In [1]: import numpy as np

In [2]: import numpy.linalg as la

In [3]: np.set_printoptions(precision=2, suppress=True, linewidth=200, legacy="1.25")

In [4]: W0 = np.array([[0, 3, 3, 2], [0, 3, 3, 2], [1, 4, 4, 3]])

In [5]: rank = la.matrix_rank(W0)

In [6]: rank
Out[6]: 2

In [7]: ns = la.svd(W0)[2][rank:].T

In [8]: np.allclose(W0 @ ns, 0)
Out[8]: True

In [9]: ns @ ns.T
Out[9]: 
array([[ 0.08,  0.08,  0.08, -0.25],
       [ 0.08,  0.58, -0.42, -0.25],
       [ 0.08, -0.42,  0.58, -0.25],
       [-0.25, -0.25, -0.25,  0.75]])

In [10]: [int(la.matrix_rank(W0[:i])) for i in range(1, len(W0) + 1)]
Out[10]: [1, 1, 2]

In [11]: round(float(np.trace(la.pinv(W0) @ W0)), 2)
Out[11]: 2.0

In [12]: np.round(W0 @ la.pinv(W0) @ W0, 2) + 0
Out[12]: 
array([[0., 3., 3., 2.],
       [0., 3., 3., 2.],
       [1., 4., 4., 3.]])

In [13]: np.abs(np.diag(la.qr(W0)[1])) > 1e-9
Out[13]: array([ True,  True, False])

In [14]: np.allclose(W0[:-1].T @ la.lstsq(W0[:-1].T, W0[-1])[0], W0[-1])
Out[14]: False

In [15]: round(float(la.norm(W0, 2) / la.norm(W0)), 2)
Out[15]: 1.0

In [16]: np.argsort(-la.norm(W0, axis=0).round(6), kind="stable")[:3]
Out[16]: array([1, 2, 3])

In [17]: feats = np.loadtxt("layer3.csv", delimiter=",")

In [18]: feats
Out[18]: 
array([[-1.98,  0.  ,  0.  ],
       [-1.  , -0.98, -1.  ],
       [-2.  ,  0.  ,  0.02]])

In [19]: A2 = feats / la.norm(feats, axis=1, keepdims=True)

In [20]: G = A2 @ A2.T

In [21]: la.norm(A2, axis=1)
Out[21]: array([1., 1., 1.])

In [22]: (np.abs(G) > 0.9).astype(int)
Out[22]: 
array([[1, 0, 1],
       [0, 1, 0],
       [1, 0, 1]])

In [23]: round(float(np.degrees(np.arccos(np.clip(G[1, 0], -1, 1)))), 2)
Out[23]: 54.47

In [24]: G
Out[24]: 
array([[1.  , 0.58, 1.  ],
       [0.58, 1.  , 0.58],
       [1.  , 0.58, 1.  ]])

In [25]: G[1]
Out[25]: array([0.58, 1.  , 0.58])

In [26]: np.round(np.abs(la.svd(feats)[2][-1]), 2) + 0
Out[26]: array([0.  , 0.72, 0.7 ])

In [27]: la.matrix_rank(feats, rtol=0.1)
Out[27]: 2

In [28]: la.cond(feats) > 100
Out[28]: True

In [29]: U, sigma, vt = la.svd(W0)

In [30]: vecs = vt[:(sigma > 1e-8).sum()]

In [31]: rng = np.random.default_rng(9783)

In [32]: x = W0[1] + 2 * W0[2] + rng.integers(2) * np.eye(4)[1]

In [33]: x
Out[33]: array([ 2., 12., 11.,  8.])

In [34]: vecs.T @ vecs
Out[34]: 
array([[ 0.92, -0.08, -0.08,  0.25],
       [-0.08,  0.42,  0.42,  0.25],
       [-0.08,  0.42,  0.42,  0.25],
       [ 0.25,  0.25,  0.25,  0.25]])

In [35]: M = np.load("dump.npy")

In [36]: M
Out[36]: 
array([[4, 0, 0],
       [0, 1, 0],
       [0, 0, 5]])

In [37]: # 3 blocks once reordered

In [38]: M[:, 2] @ M[:, 0]
Out[38]: 0

In [39]: la.svd(M, compute_uv=False)
Out[39]: array([5., 4., 1.])

In [40]: M @ M.T
Out[40]: 
array([[16,  0,  0],
       [ 0,  1,  0],
       [ 0,  0, 25]])

In [41]: la.matrix_power(M, 3)
Out[41]: 
array([[ 64,   0,   0],
       [  0,   1,   0],
       [  0,   0, 125]])

In [42]: M @ M
Out[42]: 
array([[16,  0,  0],
       [ 0,  1,  0],
       [ 0,  0, 25]])

In [43]: np.sort(np.abs(la.eigvals(M)))
Out[43]: array([1., 4., 5.])

In [44]: (la.matrix_power((M != 0) + (M.T != 0) + np.eye(3), 3) > 0).astype(int)
Out[44]: 
array([[1, 0, 0],
       [0, 1, 0],
       [0, 0, 1]])

In [45]: round(float(la.det(M)), 2)
Out[45]: 20.0

In [46]: P = np.triu(np.array([[-2, -2, -2], [1, -1, 3], [1, 0, 2]]), 1) + np.eye(3)

In [47]: A2 = P @ M @ la.inv(P)

In [48]: P @ M - M @ P
Out[48]: 
array([[ 0.,  6., -2.],
       [ 0.,  0., 12.],
       [ 0.,  0.,  0.]])

In [49]: la.matrix_rank(A2)
Out[49]: 3

In [50]: A2
Out[50]: 
array([[  4.,   6., -20.],
       [  0.,   1.,  12.],
       [  0.,   0.,   5.]])

In [51]: round(float(la.det(A2)), 2)
Out[51]: 20.0

In [52]: np.trace(A2), np.trace(M)
Out[52]: (10.0, 10)

In [53]: m1 = np.load("sample12.npy")

In [54]: m1
Out[54]: 
array([[-0.9 , -2.02],
       [-1.99, -4.1 ],
       [-1.06, -2.11],
       [-1.92, -3.89]])

In [55]: [round(float(x), 2) for x in la.svd(m1, compute_uv=False)[:3]]
Out[55]: [7.07, 0.08]

In [56]: la.matrix_rank(m1, rtol=0.1)
Out[56]: 1

In [57]: np.argsort(-la.norm(m1, axis=0).round(6), kind="stable")[:3]
Out[57]: array([1, 0])

In [58]: np.abs(la.svd(m1)[2][-1])
Out[58]: array([0.9 , 0.44])

In [59]: T = np.stack([m1, 5 * m1, m1[::-1]])

In [60]: T.shape
Out[60]: (3, 4, 2)

In [61]: T.sum(axis=0)
Out[61]: 
array([[ -7.32, -16.01],
       [-13.  , -26.71],
       [ -8.35, -16.76],
       [-12.42, -25.36]])

In [62]: la.matrix_rank(T)
Out[62]: array([2, 2, 2])

In [63]: U, sigma, vt = la.svd(m1)

In [64]: np.argmax(sigma[:-1] / (sigma[1:] + 1e-6)) + 1
Out[64]: 1

In [65]: A2 = U[:, :1] @ np.diag(sigma[:1]) @ vt[:1]

In [66]: round(la.norm(m1 - A2) / la.norm(m1), 2)
Out[66]: 0.01

In [67]: la.matrix_rank(m1, rtol=0.05)
Out[67]: 1

In [68]: m1.reshape(2, -1)
Out[68]: 
array([[-0.9 , -2.02, -1.99, -4.1 ],
       [-1.06, -2.11, -1.92, -3.89]])

In [69]: m1.ravel(order="F")
Out[69]: array([-0.9 , -1.99, -1.06, -1.92, -2.02, -4.1 , -2.11, -3.89])

In [70]: m1.reshape(-1, 2)
Out[70]: 
array([[-0.9 , -2.02],
       [-1.99, -4.1 ],
       [-1.06, -2.11],
       [-1.92, -3.89]])

In [71]: T = m1.reshape(4, 2, -1)

In [72]: T[:, 0]
Out[72]: 
array([[-0.9 ],
       [-1.99],
       [-1.06],
       [-1.92]])

In [73]: np.swapaxes(T, 1, 2)[3]
Out[73]: array([[-1.92, -3.89]])

In [74]: np.einsum("ihd,ihd->ih", T, T)
Out[74]: 
array([[ 0.81,  4.08],
       [ 3.96, 16.81],
       [ 1.12,  4.45],
       [ 3.69, 15.13]])

In [75]: np.einsum("ihd,jhd->hij", T, T).shape
Out[75]: (2, 4, 4)

In [76]: T.sum(axis=1)
Out[76]: 
array([[-2.92],
       [-6.09],
       [-3.17],
       [-5.81]])

In [77]: T.transpose(1, 0, 2)
Out[77]: 
array([[[-0.9 ],
        [-1.99],
        [-1.06],
        [-1.92]],

       [[-2.02],
        [-4.1 ],
        [-2.11],
        [-3.89]]])

In [78]: data = np.loadtxt("a.csv", delimiter=",")

In [79]: data
Out[79]: 
array([[2., 2., 0.],
       [0., 1., 0.],
       [0., 2., 2.],
       [0., 0., 0.],
       [0., 1., 2.],
       [0., 0., 0.],
       [0., 1., 2.],
       [0., 1., 0.],
       [0., 2., 2.],
       [0., 0., 0.],
       [0., 0., 0.],
       [2., 2., 0.],
       [2., 2., 0.],
       [0., 1., 0.],
       [0., 0., 0.],
       [2., 2., 0.],
       [0., 0., 0.],
       [0., 0., 0.],
       [2., 2., 0.],
       [0., 0., 0.],
       [2., 3., 0.],
       [0., 0., 0.],
       [0., 1., 2.],
       [2., 3., 0.],
       [0., 0., 0.]])

In [80]: # rows 3 and 5 are equal

In [81]: idx = data[:, 2] > np.median(data[:, 2])

In [82]: r0 = data[idx].mean(axis=0) - data[~idx].mean(axis=0)

In [83]: r0
Out[83]: array([-0.7 ,  0.45,  2.  ])

In [84]: np.argsort(-np.abs(r0).round(6), kind="stable")
Out[84]: array([2, 0, 1])

In [85]: idx.astype(int)
Out[85]: array([0, 0, 1, 0, 1, 0, 1, 0, 1, 0, 0, 0, 0, 0, 0, 0, 0, 0, 0, 0, 0, 0, 1, 0, 0])

In [86]: idx = rng.permutation(3)

In [87]: A2 = data[:, idx] * rng.choice([-1, 1], 3)

In [88]: A2
Out[88]: 
array([[ 0., -2.,  2.],
       [ 0., -1.,  0.],
       [ 2., -2.,  0.],
       [ 0., -0.,  0.],
       [ 2., -1.,  0.],
       [ 0., -0.,  0.],
       [ 2., -1.,  0.],
       [ 0., -1.,  0.],
       [ 2., -2.,  0.],
       [ 0., -0.,  0.],
       [ 0., -0.,  0.],
       [ 0., -2.,  2.],
       [ 0., -2.,  2.],
       [ 0., -1.,  0.],
       [ 0., -0.,  0.],
       [ 0., -2.,  2.],
       [ 0., -0.,  0.],
       [ 0., -0.,  0.],
       [ 0., -2.,  2.],
       [ 0., -0.,  0.],
       [ 0., -3.,  2.],
       [ 0., -0.,  0.],
       [ 2., -1.,  0.],
       [ 0., -3.,  2.],
       [ 0., -0.,  0.]])

In [89]: U, _, vt = la.svd(data.T @ A2)

In [90]: idx
Out[90]: array([2, 1, 0])

In [91]: Xc = data - data.mean(axis=0)

In [92]: vecs = la.svd(Xc)[2][:2]

In [93]: A2 = Xc - Xc @ vecs.T @ vecs

In [94]: np.diag(vecs.T @ vecs)
Out[94]: array([0.52, 0.66, 0.82])

In [95]: (Xc @ vecs.T).std(axis=0)
Out[95]: array([1.27, 0.87])

In [96]: np.round(np.cov(Xc @ vecs.T, rowvar=False), 2) + 0
Out[96]: 
array([[1.68, 0.  ],
       [0.  , 0.79]])

In [97]: x = np.array([6, -5, 5])

In [98]: target = data @ x

In [99]: beta, lr = np.zeros(3), 1 / la.norm(data, 2) ** 2

In [100]: for i in range(4):
     ...:     beta -= lr * data.T @ (data @ beta - target)
     ...:     if i % 1 == 0: print(i, round(la.norm(data @ beta - target), 2))
     ...: 
0 12.91
1 12.37
2 11.95
3 11.59

In [101]: round(la.cond(data), 2)
Out[101]: 6.33

In [102]: r0 = np.array([2, -5, 5, -4])

In [103]: X = 2 * np.eye(4) + np.outer(r0, r0)

In [104]: X
Out[104]: 
array([[  6., -10.,  10.,  -8.],
       [-10.,  27., -25.,  20.],
       [ 10., -25.,  27., -20.],
       [ -8.,  20., -20.,  18.]])

In [105]: # equal to its transpose

In [106]: ev, vecs = la.eig(X)

In [107]: np.sort(la.eigvals(X.T))
Out[107]: array([ 2.,  2.,  2., 72.])

In [108]: P = np.triu(np.array([[2, 0, 1, 0], [0, 0, 1, 2], [2, 1, 2, 0], [1, 2, 0, 1]]), 1) + np.eye(4)

In [109]: A2 = P @ X @ la.inv(P)

In [110]: np.poly(A2)
Out[110]: array([   1.,  -78.,  444., -872.,  576.])

In [111]: A2
Out[111]: 
array([[ 16., -35.,  56.,  42.],
       [-16.,  42., -64., -48.],
       [ 10., -25.,  42.,  30.],
       [ -8.,  20., -32., -22.]])

In [112]: la.matrix_rank(A2)
Out[112]: 4

In [113]: P @ X - X @ P
Out[113]: 
array([[ 10., -25.,  31.,   0.],
       [ -6.,  15., -30., -38.],
       [  0.,   0.,  15.,  50.],
       [  0.,   0., -12., -40.]])

In [114]: A2 = np.array([[8, -3, 9], [6, -9, -8], [-8, 5, -6]])

In [115]: K = np.triu(A2)

In [116]: K
Out[116]: 
array([[ 8, -3,  9],
       [ 0, -9, -8],
       [ 0,  0, -6]])

In [117]: # triangular, det is the product of the diagonal

In [118]: q, vecs = la.qr(K[:, :2])[0], la.qr(K[:, 2:])[0]

In [119]: sigma = la.svd(q.T @ vecs, compute_uv=False)

In [120]: (sigma > 0.9).sum()
Out[120]: 0

In [121]: round(float(la.norm(q @ q.T - vecs @ vecs.T, 2)), 2)
Out[121]: 1.0

In [122]: J = np.arange(4).reshape(2, 2) + -2

In [123]: J
Out[123]: 
array([[-2, -1],
       [ 0,  1]])

In [124]: # triangular, det is the product of the diagonal

In [125]: W = np.array([[2, 0, -2], [3, 2, 2]])

In [126]: beta = np.array([3, 2, 3])

In [127]: hid = np.maximum(J @ W + beta, 0)

In [128]: (hid > 0).mean(axis=0)
Out[128]: array([0.5, 0.5, 1. ])

In [129]: hid
Out[129]: 
array([[0, 0, 5],
       [6, 4, 5]])

In [130]: basis = np.array([[1, 2], [1, 0], [0, 1]])

In [131]: W @ basis
Out[131]: 
array([[2, 2],
       [5, 8]])

In [132]: (hid @ basis).round(6).argmax(axis=1)
Out[132]: array([1, 1])

In [133]: hid @ basis
Out[133]: 
array([[ 0,  5],
       [10, 17]])

In [134]: r0 = np.array([4, 0, 0])

In [135]: np.correlate(J[1], J[0], "full")
Out[135]: array([ 0, -1, -2])

In [136]: A2 = J / la.norm(J, axis=1, keepdims=True)

In [137]: G = A2 @ A2.T

In [138]: np.round(np.degrees(np.arccos(np.clip(G[0, 1], -1, 1))), 2)
Out[138]: 116.57
